% python3 -q
>>> import numpy as np
>>> np.set_printoptions(precision=1, suppress=True, linewidth=160)
>>> M = np.array([[-0.3, 0.2, 0.2, 0.4],
...     [1.8, 0.1, -0.4, 0.1],
...     [-0.3, 0.4, -0.6, -0.4],
...     [0.3, -0.3, 0.1, 1.2]])
>>> print(M)
[[-0.3  0.2  0.2  0.4]
 [ 1.8  0.1 -0.4  0.1]
 [-0.3  0.4 -0.6 -0.4]
 [ 0.3 -0.3  0.1  1.2]]
>>> th = np.radians(45)
>>> R = np.eye(4)
>>> R[1, 1] = R[2, 2] = np.cos(th)
>>> R[1, 2], R[2, 1] = -np.sin(th), np.sin(th)
>>> print(R)
[[ 1.   0.   0.   0. ]
 [ 0.   0.7 -0.7  0. ]
 [ 0.   0.7  0.7  0. ]
 [ 0.   0.   0.   1. ]]
>>> out = M @ R.T
>>> print(out.round(1) + 0)
[[-0.3  0.   0.3  0.4]
 [ 1.8  0.4 -0.2  0.1]
 [-0.3  0.7 -0.1 -0.4]
 [ 0.3 -0.3 -0.1  1.2]]
>>> arr = np.load("test13.npy")
>>> print(arr)
[[0 0 3 1 3]
 [0 0 3 0 3]
 [0 0 0 2 3]
 [0 0 0 0 3]
 [0 0 0 0 0]]
>>> # triangular
>>> rk = np.linalg.matrix_rank(arr)
>>> print(rk)
3
>>> null = np.linalg.svd(arr)[2][rk:].T
>>> print(np.linalg.matrix_rank(arr.T @ arr), np.linalg.matrix_rank(arr @ arr.T))
3 3
>>> print([int(np.linalg.matrix_rank(arr[:i])) for i in range(1, len(arr) + 1)])
[1, 2, 3, 3, 3]
>>> print([int(np.linalg.matrix_rank(np.delete(arr, i, axis=0))) for i in range(5)])
[3, 3, 3, 3, 3]
>>> out = np.array([[0, 1], [1, 2], [2, 3]])
>>> feats = np.kron(np.eye(3, dtype=int), out)
>>> print(feats)
[[0 1 0 0 0 0]
 [1 2 0 0 0 0]
 [2 3 0 0 0 0]
 [0 0 0 1 0 0]
 [0 0 1 2 0 0]
 [0 0 2 3 0 0]
 [0 0 0 0 0 1]
 [0 0 0 0 1 2]
 [0 0 0 0 2 3]]
>>> rng = np.random.default_rng(5984)
>>> out = feats + rng.integers(-2, 3, (9, 3)) @ rng.integers(-2, 3, (3, 6))
>>> print(out)
[[ -2   5   0   1  10  -5]
 [ -2   6   3  -1  10  -2]
 [  7  -1  -5   3   2  -6]
 [ -1  -1   6  -3   2   5]
 [  5  -4  -4   5   2  -6]
 [  4  -4  -2   5  -4  -2]
 [  6  -6  -4   2   0  -3]
 [  8 -10  -2   0  -3   2]
 [  3  -4   1  -1   4   3]]
>>> print(out - feats)
[[ -2   4   0   1  10  -5]
 [ -3   4   3  -1  10  -2]
 [  5  -4  -5   3   2  -6]
 [ -1  -1   6  -4   2   5]
 [  5  -4  -5   3   2  -6]
 [  4  -4  -4   2  -4  -2]
 [  6  -6  -4   2   0  -4]
 [  8 -10  -2   0  -4   0]
 [  3  -4   1  -1   2   0]]
>>> print(np.linalg.matrix_rank(out - feats, tol=1e-8))
3
>>> O, R = np.linalg.qr(feats)
>>> print(np.abs(np.diag(R)))
[2.2 1.1 2.2 1.1 2.2 1.1]
>>> print(O.shape, R.shape)
(9, 6) (6, 6)
>>> print(O.round(1) + 0)
[[ 0.   0.9  0.   0.   0.   0. ]
 [-0.4  0.4  0.   0.   0.   0. ]
 [-0.9 -0.2  0.   0.   0.   0. ]
 [ 0.   0.   0.  -0.9  0.   0. ]
 [ 0.   0.  -0.4 -0.4  0.   0. ]
 [ 0.   0.  -0.9  0.2  0.   0. ]
 [ 0.   0.   0.   0.   0.  -0.9]
 [ 0.   0.   0.   0.  -0.4 -0.4]
 [ 0.   0.   0.   0.  -0.9  0.2]]
>>> print(round(float(abs(R[0, 0])), 1), round(float(np.linalg.norm(feats[:, 0])), 1))
2.2 2.2
>>> f, v = feats[8], feats[4]
>>> print(f @ v)
0
>>> pr = (f @ v) / (f @ f) * f
>>> print(pr)
[0. 0. 0. 0. 0. 0.]
>>> print(np.outer(f, v))
[[0 0 0 0 0 0]
 [0 0 0 0 0 0]
 [0 0 0 0 0 0]
 [0 0 0 0 0 0]
 [0 0 2 4 0 0]
 [0 0 3 6 0 0]]
>>> X = np.load("case11.npy")
>>> print(X)
[[-2.1 -0.3]
 [-4.6 -0.6]
 [-2.1 -0.3]
 [-0.5 -0.1]
 [ 3.4  0.4]]
>>> vec = np.array([2, 4])
>>> a = np.maximum(X @ vec, 0)
>>> print(np.tanh(X @ vec))
[-1.  -1.  -1.  -0.8  1. ]
>>> print(X * (a > 1e-9)[:, None])
[[-0.  -0. ]
 [-0.  -0. ]
 [-0.  -0. ]
 [-0.  -0. ]
 [ 3.4  0.4]]
>>> rk = np.linalg.matrix_rank(X)
>>> print(rk)
1
>>> null = np.linalg.svd(X)[2][rk:].T
>>> print(np.linalg.matrix_rank(X.T @ X), np.linalg.matrix_rank(X @ X.T))
1 1
>>> print(null.shape)
(2, 1)
>>> print([int(np.linalg.matrix_rank(X[:i])) for i in range(1, len(X) + 1)])
[1, 1, 1, 1, 1]
>>> print(np.allclose(X @ null, 0))
True
>>> print([round(float(x), 1) for x in np.linalg.svd(X, compute_uv=False)[:3]])
[6.5, 0.0]
>>> print(np.linalg.matrix_rank(X, rtol=0.1))
1
>>> print(np.argsort(-np.linalg.norm(X, axis=0).round(6), kind="stable")[:3])
[0 1]
>>> print(round(np.linalg.norm(X, 2), 1))
6.5
>>> print(np.linalg.norm(X, axis=0))
[6.5 0.8]
>>> out = np.array([[2, -3, 1, -2], [-1, 0, -2, -1], [3, -2, -3, 1], [-3, -2, 0, -3]])
>>> F = out + out.T
>>> print(F)
[[ 4 -4  4 -5]
 [-4  0 -4 -3]
 [ 4 -4 -6  1]
 [-5 -3  1 -6]]
>>> print(np.all(np.linalg.eigvalsh(F) > 0))
False
>>> print([round(float(np.linalg.det(F[:i, :i])), 2) + 0 for i in range(1, 5)])
[4.0, -16.0, 160.0, 1176.0]
>>> print(round(float(np.linalg.eigvalsh(F).min()), 1))
-10.3
>>> out = np.array([[-4, 7], [8, -9], [-7, -6], [3, 6]])
>>> print(F @ out)
[[-91  10]
 [ 35 -22]
 [ -3 106]
 [-29 -50]]
>>> print(np.einsum("ik,kj->ji", F, out))
[[-91  35  -3 -29]
 [ 10 -22 106 -50]]
>>> print(np.linalg.matrix_rank(np.vstack([F, out.T])))
4
>>> print(np.einsum("ij->j", F))
[ -1 -11  -5 -13]
>>> print(F.reshape(2, -1))
[[ 4 -4  4 -5 -4  0 -4 -3]
 [ 4 -4 -6  1 -5 -3  1 -6]]
>>> print(F.reshape(-1, 2))
[[ 4 -4]
 [ 4 -5]
 [-4  0]
 [-4 -3]
 [ 4 -4]
 [-6  1]
 [-5 -3]
 [ 1 -6]]
>>> T = F.reshape(4, 2, -1)
>>> print(np.einsum("ihd,ihd->ih", T, T))
[[32 41]
 [16 25]
 [32 37]
 [34 37]]
>>> print(np.einsum("ihd,jhd->hij", T, T).shape)
(2, 4, 4)
>>> print(T.sum(axis=1))
[[ 8 -9]
 [-8 -3]
 [-2 -3]
 [-4 -9]]
>>> print(T.shape)
(4, 2, 2)
>>> print(T.transpose(1, 0, 2))
[[[ 4 -4]
  [-4  0]
  [ 4 -4]
  [-5 -3]]

 [[ 4 -5]
  [-4 -3]
  [-6  1]
  [ 1 -6]]]
>>> P = np.triu(np.array([[-7, -3, 5, 2], [4, 0, -3, 2], [1, -9, 0, 2], [-6, 5, -5, -9]]), 1) + np.eye(4)
>>> out = P @ F @ np.linalg.inv(P)
>>> print(np.trace(out), np.trace(F))
-8.0 -8
>>> print(round(np.linalg.det(out), 1))
1176.0
>>> print(np.poly(out))
[   1.    8.  -95. -620. 1176.]
>>> print(out)
[[  26.   48.    2. -155.]
 [ -26.  -72.  -70.  318.]
 [  -6.  -28.  -58.  173.]
 [  -5.  -18.  -28.   96.]]
>>> def softmax(z):
...     e = np.exp(z - z.max(axis=-1, keepdims=True))
...     return e / e.sum(axis=-1, keepdims=True)
... 
>>> print(np.round(softmax(F[0]), 1) + 0)
[0.5 0.  0.5 0. ]
>>> print(np.round(softmax(F[0] + -1), 1) + 0)
[0.5 0.  0.5 0. ]
>>> scores = F @ F.T / np.sqrt(4)
>>> print(softmax(scores)[0] @ F)
[ 4. -4.  4. -5.]
>>> print(np.round(softmax(scores + np.triu(np.full(scores.shape, -np.inf), 1)), 1) + 0)
[[1. 0. 0. 0.]
 [0. 1. 0. 0.]
 [0. 0. 1. 0.]
 [0. 0. 0. 1.]]
>>> print(np.round(softmax(scores), 1) + 0)
[[1. 0. 0. 0.]
 [0. 1. 0. 0.]
 [0. 0. 1. 0.]
 [0. 0. 0. 1.]]
>>> W0 = np.array([[1.0, -3.0, 2.0, -1.0],
...     [-2.0, -2.0, 3.0, -1.0],
...     [-4.0, -8.0, 8.0, -2.0],
...     [0.0, -4.0, 5.0, -3.0]])
>>> # looks like rank 3
>>> T = np.stack([W0, 2 * W0, W0[::-1]])
>>> print(np.linalg.matrix_rank(T))
[3 3 3]
>>> print(np.round(np.linalg.det(T), 1) + 0)
[0. 0. 0.]
>>> rk = np.linalg.matrix_rank(W0)
>>> print(rk)
3
>>> null = np.linalg.svd(W0)[2][rk:].T
>>> print([int(np.linalg.matrix_rank(W0[:, :j + 1])) for j in range(4)])
[1, 2, 3, 3]
>>> print([int(np.linalg.matrix_rank(np.delete(W0, i, axis=0))) for i in range(4)])
[3, 3, 3, 3]
>>> print(null[:, 0] / null[np.abs(null[:, 0]).round(6).argmax(), 0])
[0.5 0.5 1.  1. ]
>>> print(np.argsort(-np.linalg.norm(W0, axis=0).round(6), kind="stable")[:3])
[2 1 0]
>>> print((W0 + W0.T) / 2)
[[ 1.  -2.5 -1.  -0.5]
 [-2.5 -2.  -2.5 -2.5]
 [-1.  -2.5  8.   1.5]
 [-0.5 -2.5  1.5 -3. ]]
>>> A = np.load("arr.npy")
>>> print(A)
[[3. 1. 1. 1.]
 [1. 3. 1. 1.]
 [1. 1. 3. 1.]
 [1. 1. 1. 3.]]
>>> vec = np.ones(4)
>>> for _ in range(6):
...     vec = A @ vec
...     vec /= np.linalg.norm(vec)
...     print(round(vec @ A @ vec, 1))
... 
6.0
6.0
6.0
6.0
6.0
6.0
>>> print(round(float(np.linalg.eigvalsh(A)[-1]), 1))
6.0
>>> vec = np.array([5, 7, 5, 5])
>>> print(A @ np.eye(4)[1])
[1. 3. 1. 1.]
>>> print(A @ (2 * vec))
[64. 72. 64. 64.]
>>> print(A @ np.ones(4))
[6. 6. 6. 6.]
>>> print((A @ vec).argmax())
1
>>> vec = np.array([0, 2, 2, 0])
>>> y = A @ vec
>>> print(y)
[4. 8. 8. 4.]
>>> print(np.round(np.linalg.solve(A, y), 1) + 0)
[0. 2. 2. 0.]
>>> print(np.round(np.linalg.solve(A, 4 * y), 1) + 0)
[0. 8. 8. 0.]
>>> print(np.round(np.linalg.solve(A, A[:, 0]), 1) + 0)
[1. 0. 0. 0.]
>>> mat = np.load("layer2.npy")
>>> print(mat)
[[3 3 0 0]
 [0 2 0 1]
 [0 0 0 0]
 [2 0 3 3]
 [0 2 0 1]
 [0 2 0 1]
 [2 0 3 3]
 [3 0 1 0]
 [0 0 0 0]
 [0 0 0 0]
 [3 5 0 1]
 [0 0 0 0]
 [5 3 3 3]
 [2 0 3 3]
 [0 2 0 1]
 [3 3 0 0]
 [0 0 0 0]
 [3 5 0 1]
 [0 0 0 0]
 [2 0 3 3]
 [0 0 0 0]
 [3 2 1 1]
 [0 0 0 0]
 [0 0 0 0]]
>>> # row 4 repeats row 1
>>> Xc = mat - mat.mean(axis=0)
>>> vecs = np.linalg.svd(Xc)[2][:3]
>>> out = Xc - Xc @ vecs.T @ vecs
>>> print(np.linalg.norm(out, axis=1).round(6).argmax())
21
>>> print((Xc @ vecs.T).std(axis=0))
[2.  1.7 0.8]
